$ python3 -q
>>> import numpy as np
>>> np.set_printoptions(suppress=True, linewidth=160)
>>> M = np.loadtxt("test13.csv", delimiter=",")
>>> M
array([[0.1, 0.2, 0.2, 0.1],
       [0.2, 0.4, 0.4, 0.2],
       [0.2, 0.4, 0.4, 0.2],
       [0.1, 0.2, 0.2, 0.1]])
>>> Uu, sigma, VT = np.linalg.svd(M)
>>> vecs = VT[:(sigma > 1e-8).sum()]
>>> rng = np.random.default_rng(182885)
>>> x0 = M[1] + 4 * M[3] + rng.integers(2) * np.eye(4)[3]
>>> print(x0.round(1))
[0.6 1.2 1.2 1.6]
>>> np.round(np.linalg.norm(x0 - vecs.T @ vecs @ x0), 1)
np.float64(0.9)
>>> np.allclose(vecs.T @ vecs @ x0, x0)
False
>>> np.linalg.matrix_rank(np.vstack([M, x0]))
np.int64(2)
>>> arr = np.array([[0.5, -0.2], [-0.1, 1.6], [-0.6, 0.4]])
>>> arr[2] = arr[0] + 0.1 * rng.normal(size=2)
>>> arr.round(1)
array([[ 0.5, -0.2],
       [-0.1,  1.6],
       [ 0.6, -0.2]])
>>> lab = rng.permutation(2)
>>> Y = arr[:, lab] * rng.choice([-1, 1], 2)
>>> Y.round(1)
array([[-0.5,  0.2],
       [ 0.1, -1.6],
       [-0.6,  0.2]])
>>> Uu, _, VT = np.linalg.svd(arr.T @ Y)
>>> np.round(Uu @ VT, 1) + 0
array([[-1.,  0.],
       [ 0., -1.]])
>>> print(np.round(np.linalg.lstsq(arr, Y)[0], 1) + 0)
[[-1.  0.]
 [ 0. -1.]]
>>> np.round(M @ np.linalg.pinv(M) @ M, 1)
array([[0.1, 0.2, 0.2, 0.1],
       [0.2, 0.4, 0.4, 0.2],
       [0.2, 0.4, 0.4, 0.2],
       [0.1, 0.2, 0.2, 0.1]])
>>> np.allclose(M[:-1].T @ np.linalg.lstsq(M[:-1].T, M[-1])[0], M[-1])
True
>>> feats = np.load("data.npy")
>>> feats
array([[ 5, -4,  5, -4],
       [ 5,  3,  5,  3],
       [ 5, -4,  5, -4],
       [ 5,  3,  5,  3]])
>>> rk = np.linalg.matrix_rank(feats)
>>> rk
np.int64(2)
>>> ns = np.linalg.svd(feats)[2][rk:].T
>>> ns.shape
(4, 2)
>>> np.linalg.matrix_rank(feats.T @ feats), np.linalg.matrix_rank(feats @ feats.T)
(np.int64(2), np.int64(2))
>>> print([int(np.linalg.matrix_rank(np.delete(feats, i, axis=0))) for i in range(4)])
[2, 2, 2, 2]
>>> np.round(ns @ ns.T, 1) + 0
array([[ 0.5,  0. , -0.5,  0. ],
       [ 0. ,  0.5,  0. , -0.5],
       [-0.5,  0. ,  0.5,  0. ],
       [ 0. , -0.5,  0. ,  0.5]])
>>> np.allclose(feats @ ns, 0)
True
>>> np.unique(feats.round(6), axis=0).shape
(2, 4)
>>> print(round(np.trace(np.linalg.pinv(feats) @ feats), 1))
2.0
>>> lab = rng.permutation(4)
>>> lab
array([3, 1, 2, 0])
>>> Y = feats[lab][:, lab]
>>> np.allclose(Y, feats)
False
>>> Y
array([[ 3,  3,  5,  5],
       [ 3,  3,  5,  5],
       [-4, -4,  5,  5],
       [-4, -4,  5,  5]])
>>> np.trace(Y)
np.int64(16)
>>> Y = feats[0, 0] * feats[1:] - np.outer(feats[1:, 0], feats[0])
>>> Y
array([[ 0, 35,  0, 35],
       [ 0,  0,  0,  0],
       [ 0, 35,  0, 35]])
>>> print(feats[:, 0] / feats[0, 0])
[1. 1. 1. 1.]
>>> data = np.array([[-2, 1, -2, 0], [1, -2, 1, -2], [-2, 1, -2, 1], [0, -2, 1, -2]])
>>> data
array([[-2,  1, -2,  0],
       [ 1, -2,  1, -2],
       [-2,  1, -2,  1],
       [ 0, -2,  1, -2]])
>>> evals, vecs = np.linalg.eigvalsh(data)
Traceback (most recent call last):
  File "<python-input-46>", line 1, in <module>
    evals, vecs = np.linalg.eigvalsh(data)
    ^^^^^^^^^^^
ValueError: too many values to unpack (expected 2)
>>> evals, vecs = np.linalg.eigh(data)
>>> print(np.round(np.linalg.eigvalsh(data + 3 * np.eye(4)), 1))
[-2.5  0.4  2.6  3.5]
>>> print(evals.round(1))
[-5.5 -2.6 -0.4  0.5]
>>> round(evals.sum(), 1), np.trace(data)
(np.float64(-8.0), np.int64(-8))
>>> print(np.unique(evals.round(6) + 0, return_counts=True)[1])
[1 1 1 1]
>>> np.round(np.linalg.svd(data, compute_uv=False), 1)
array([5.5, 2.6, 0.5, 0.4])
>>> np.round(vecs.T @ data @ vecs, 1) + 0
array([[-5.5,  0. ,  0. ,  0. ],
       [ 0. , -2.6,  0. ,  0. ],
       [ 0. ,  0. , -0.4,  0. ],
       [ 0. ,  0. ,  0. ,  0.5]])
>>> evals, vecs = np.linalg.eigh(data)
>>> x0 = np.array([-1, 4, -1, 5])
>>> np.round(vecs * np.maximum(evals, 0) @ vecs.T, 1)
array([[ 0.2,  0.1, -0.1, -0.2],
       [ 0.1,  0.1, -0.1, -0.1],
       [-0.1, -0.1,  0.1,  0.1],
       [-0.2, -0.1,  0.1,  0.2]])
>>> np.abs(data).sum(axis=1).max(), np.round(np.abs(evals).max(), 1)
(np.int64(6), np.float64(5.5))
>>> (np.sign(vecs[:, -1].round(6)) == np.sign(vecs[0, -1].round(6))).astype(int)
array([1, 1, 0, 0])
>>> lab = rng.permutation(4)
>>> Y = data[:, lab] * rng.choice([-1, 1], 4)
>>> print(Y)
[[ 0  2 -1 -2]
 [ 2 -1  2  1]
 [-1  2 -1 -2]
 [ 2 -1  2  0]]
>>> Uu, _, VT = np.linalg.svd(data.T @ Y)
>>> np.round(np.linalg.lstsq(data, Y)[0], 1) + 0
array([[ 0.,  0.,  0.,  1.],
       [ 0.,  0., -1.,  0.],
       [ 0., -1.,  0.,  0.],
       [-1.,  0.,  0.,  0.]])
>>> F = np.array([[0, 1, 3, 1], [0, 0, 1, 3], [2, 0, 3, 1], [1, 3, 1, 0]])
>>> F[-1] = F[0] + 5 * F[1]
>>> print(F)
[[ 0  1  3  1]
 [ 0  0  1  3]
 [ 2  0  3  1]
 [ 0  1  8 16]]
>>> np.linalg.cond(F) > 100
np.True_
>>> [round(float(x), 1) for x in np.linalg.svd(F, compute_uv=False)[:3]]
[18.5, 3.5, 1.5]
>>> proj = np.triu(np.array([[-3, 1, 2, 3], [-2, 3, 3, 1], [-3, -2, 0, 1], [-1, 0, -3, -2]]), 1) + np.eye(4)
>>> Y = proj @ F @ np.linalg.inv(proj)
>>> Y
array([[  4.,   0.,  26.,  16.],
       [  6.,  -5.,  21., -12.],
       [  2.,  -1.,  10.,   2.],
       [  0.,   1.,   5.,  10.]])
>>> round(np.linalg.det(Y), 1)
np.float64(-0.0)
>>> proj @ F - F @ proj
array([[ 4.,  3., 28., 49.],
       [ 6.,  1., 17., 18.],
       [ 0., -1.,  4.,  7.],
       [ 0.,  0., -3., -9.]])
>>> np.round(np.poly(Y), 1) + 0
array([  1., -19.,  31.,  86.,   0.])
>>> x0 = np.array([5, 3, -5, 2])
>>> Y @ np.ones(4)
array([46., 10., 13., 16.])
>>> Y @ x0
array([ -78., -114.,  -39.,   -2.])
>>> (Y @ x0).argmax()
np.int64(3)
>>> np.linalg.norm(Y @ x0) <= np.linalg.norm(Y, 2) * np.linalg.norm(x0) + 1e-9
np.True_
>>> print(np.sign((Y @ x0).round(6)))
[-1. -1. -1. -1.]
>>> Y @ np.eye(4)[2]
array([26., 21., 10.,  5.])
>>> np.round(np.trace(np.linalg.pinv(F) @ F), 1)
np.float64(3.0)
>>> np.unique(F.round(6), axis=0).shape
(4, 4)
>>> np.allclose(F[:-1].T @ np.linalg.lstsq(F[:-1].T, F[-1])[0], F[-1])
True
>>> np.round(F @ np.linalg.pinv(F) @ F, 1) + 0
array([[ 0.,  1.,  3.,  1.],
       [ 0.,  0.,  1.,  3.],
       [ 2.,  0.,  3.,  1.],
       [ 0.,  1.,  8., 16.]])
>>> X = np.loadtxt("block4.csv", delimiter=",")
>>> print(X)
[[-3.  2.  0.  0.]
 [ 2. -5.  2.  0.]
 [ 0.  2. -3.  2.]
 [ 0.  0.  2. -2.]]
>>> # symmetric, so the eigenvalues are real
>>> proj = np.triu(np.array([[-1, -1, -1, 1], [2, 3, 3, -3], [-3, 0, 0, -1], [1, -2, 1, 0]]), 1) + np.eye(4)
>>> Y = proj @ X @ np.linalg.inv(proj)
>>> np.round(np.poly(Y), 1)
array([ 1., 13., 49., 51., -2.])
>>> print(np.linalg.matrix_rank(Y))
4
>>> round(float(np.linalg.det(Y)), 1)
-2.0
>>> print(proj @ X - X @ proj)
[[-2.  0. -6.  5.]
 [ 0.  8.  2. -3.]
 [ 0.  0. -8.  5.]
 [ 0.  0.  0.  2.]]
